>>> import numpy as np
>>> import numpy.linalg as la
>>> np.set_printoptions(suppress=True, linewidth=160)
>>> rnd = lambda a: np.round(a, 2) + 0
>>> feats = np.array([[0, 0, 0, 6, 3, -3],
...     [0, 0, 0, 0, -3, 3],
...     [0, 0, 0, -6, 0, -3],
...     [2, 1, -1, 4, 2, -2],
...     [0, -1, 1, 0, -2, 2],
...     [-2, 0, -1, -4, 0, -2]])
>>> feats
array([[ 0,  0,  0,  6,  3, -3],
       [ 0,  0,  0,  0, -3,  3],
       [ 0,  0,  0, -6,  0, -3],
       [ 2,  1, -1,  4,  2, -2],
       [ 0, -1,  1,  0, -2,  2],
       [-2,  0, -1, -4,  0, -2]])
>>> x0 = np.array([5, -5, -5, 0, 3, 0])
>>> target = feats @ x0
>>> b, lr = np.zeros(6), 1 / la.norm(feats, 2) ** 2
>>> for i in range(20):
...     b -= lr * feats.T @ (feats @ b - target)
...     if i % 5 == 0: print(i, round(la.norm(feats @ b - target), 2))
... 
0 10.28
5 6.68
10 5.38
15 4.42
>>> rnd(la.cond(feats))
np.float64(39.56)
>>> mat = np.loadtxt("data.csv", delimiter=",")
>>> rnd(mat)
array([[0.59, 0.25, 0.42],
       [0.25, 0.11, 0.18],
       [0.42, 0.18, 0.3 ]])
>>> U, sigma, Vt = la.svd(mat)
>>> vecs = Vt[:(sigma > 1e-8).sum()]
>>> rng = np.random.default_rng(70876)
>>> x0 = mat[0] + 2 * mat[1] + rng.integers(2) * np.eye(3)[0]
>>> rnd(x0)
array([1.1 , 0.47, 0.78])
>>> la.matrix_rank(np.vstack([mat, x0]))
np.int64(1)
>>> rnd(np.diag(vecs.T @ vecs))
array([0.59, 0.11, 0.3 ])
>>> M2 = np.array([[-2, -2], [0, -1], [2, 0]])
>>> rnd(np.einsum("ik,kj->ij", mat, M2))
array([[-0.34, -1.43],
       [-0.14, -0.61],
       [-0.24, -1.02]])
>>> np.vstack([mat, M2.T]).shape
(5, 3)
>>> rnd(M2.T @ mat.T)
array([[-0.34, -0.14, -0.24],
       [-1.43, -0.61, -1.02]])
>>> r = la.matrix_rank(mat)
>>> r
np.int64(1)
>>> null = la.svd(mat)[2][r:].T
>>> la.matrix_rank(mat.T @ mat), la.matrix_rank(mat @ mat.T)
(np.int64(1), np.int64(1))
>>> rnd(mat @ null)
array([[0., 0.],
       [0., 0.],
       [0., 0.]])
>>> [int(la.matrix_rank(mat[:i])) for i in range(1, len(mat) + 1)]
[1, 1, 1]
>>> null.shape
(3, 2)
>>> np.allclose(mat @ null, 0)
True
>>> [int(la.matrix_rank(mat[:, :j + 1])) for j in range(3)]
[1, 1, 1]
>>> Z = 20 * np.array([[-0.9, -1.3, 1.5], [2.1, 0.3, 0.1], [0.3, 1.8, -0.2]])
>>> labels = rng.integers(0, 3, 20)
>>> A = Z[labels] + rng.normal(size=(20, 3))
>>> rnd(A)
array([[ 41.51,   6.1 ,   1.51],
       [  4.79,  36.79,  -5.44],
       [ 43.29,   5.63,   3.4 ],
       [  6.28,  35.36,  -5.8 ],
       [-18.97, -25.89,  29.63],
       [-17.33, -26.51,  30.41],
       [-17.6 , -27.6 ,  29.92],
       [ 42.88,   3.62,   1.35],
       [  5.25,  35.42,  -3.61],
       [ 42.3 ,   5.2 ,   0.99],
       [-18.93, -25.76,  31.32],
       [  5.04,  35.13,  -2.57],
       [  5.33,  35.93,  -4.5 ],
       [-17.93, -27.6 ,  28.88],
       [-16.85, -24.53,  29.49],
       [ 41.39,   3.67,   1.52],
       [ 41.99,   5.54,   3.44],
       [  5.93,  35.61,  -3.38],
       [ 42.5 ,   3.91,   3.94],
       [-17.32, -25.98,  28.84]])
>>> blk = np.stack([A, 3 * A, A[::-1]])
>>> blk.shape
(3, 20, 3)
>>> rnd(np.einsum("bij,cij->bc", blk, blk))
array([[ 33953.28, 101859.85,   8105.05],
       [101859.85, 305579.55,  24315.14],
       [  8105.05,  24315.14,  33953.28]])
